% python3 -q
>>> import numpy as np
>>> np.set_printoptions(precision=3, suppress=True, linewidth=100)
>>> ang = np.deg2rad(30)
>>> m1 = np.eye(8)
>>> m1[np.ix_([7, 3], [7, 3])] = [[np.cos(ang), -np.sin(ang)], [np.sin(ang), np.cos(ang)]]
>>> print(m1)
[[ 1.     0.     0.     0.     0.     0.     0.     0.   ]
 [ 0.     1.     0.     0.     0.     0.     0.     0.   ]
 [ 0.     0.     1.     0.     0.     0.     0.     0.   ]
 [ 0.     0.     0.     0.866  0.     0.     0.     0.5  ]
 [ 0.     0.     0.     0.     1.     0.     0.     0.   ]
 [ 0.     0.     0.     0.     0.     1.     0.     0.   ]
 [ 0.     0.     0.     0.     0.     0.     1.     0.   ]
 [ 0.     0.     0.    -0.5    0.     0.     0.     0.866]]
>>> # orthonormal columns
>>> rng = np.random.default_rng(42275)
>>> A2 = m1 + rng.integers(-2, 3, (8, 1)) @ rng.integers(-2, 3, (1, 8))
>>> A2
array([[-1.   , -2.   ,  0.   ,  2.   ,  1.   ,  0.   , -1.   ,  2.   ],
       [ 0.   ,  1.   ,  0.   ,  0.   ,  0.   ,  0.   ,  0.   ,  0.   ],
       [-4.   , -4.   ,  1.   ,  4.   ,  2.   ,  0.   , -2.   ,  4.   ],
       [ 0.   ,  0.   ,  0.   ,  0.866,  0.   ,  0.   ,  0.   ,  0.5  ],
       [ 4.   ,  4.   ,  0.   , -4.   , -1.   ,  0.   ,  2.   , -4.   ],
       [ 2.   ,  2.   ,  0.   , -2.   , -1.   ,  1.   ,  1.   , -2.   ],
       [ 2.   ,  2.   ,  0.   , -2.   , -1.   ,  0.   ,  2.   , -2.   ],
       [ 2.   ,  2.   ,  0.   , -2.5  , -1.   ,  0.   ,  1.   , -1.134]])
>>> A2 - m1
array([[-2., -2.,  0.,  2.,  1.,  0., -1.,  2.],
       [ 0.,  0.,  0.,  0.,  0.,  0.,  0.,  0.],
       [-4., -4.,  0.,  4.,  2.,  0., -2.,  4.],
       [ 0.,  0.,  0.,  0.,  0.,  0.,  0.,  0.],
       [ 4.,  4.,  0., -4., -2.,  0.,  2., -4.],
       [ 2.,  2.,  0., -2., -1.,  0.,  1., -2.],
       [ 2.,  2.,  0., -2., -1.,  0.,  1., -2.],
       [ 2.,  2.,  0., -2., -1.,  0.,  1., -2.]])
>>> np.round(np.linalg.svd(A2 - m1, compute_uv=False), 3) + 0
array([14.697,  0.   ,  0.   ,  0.   ,  0.   ,  0.   ,  0.   ,  0.   ])
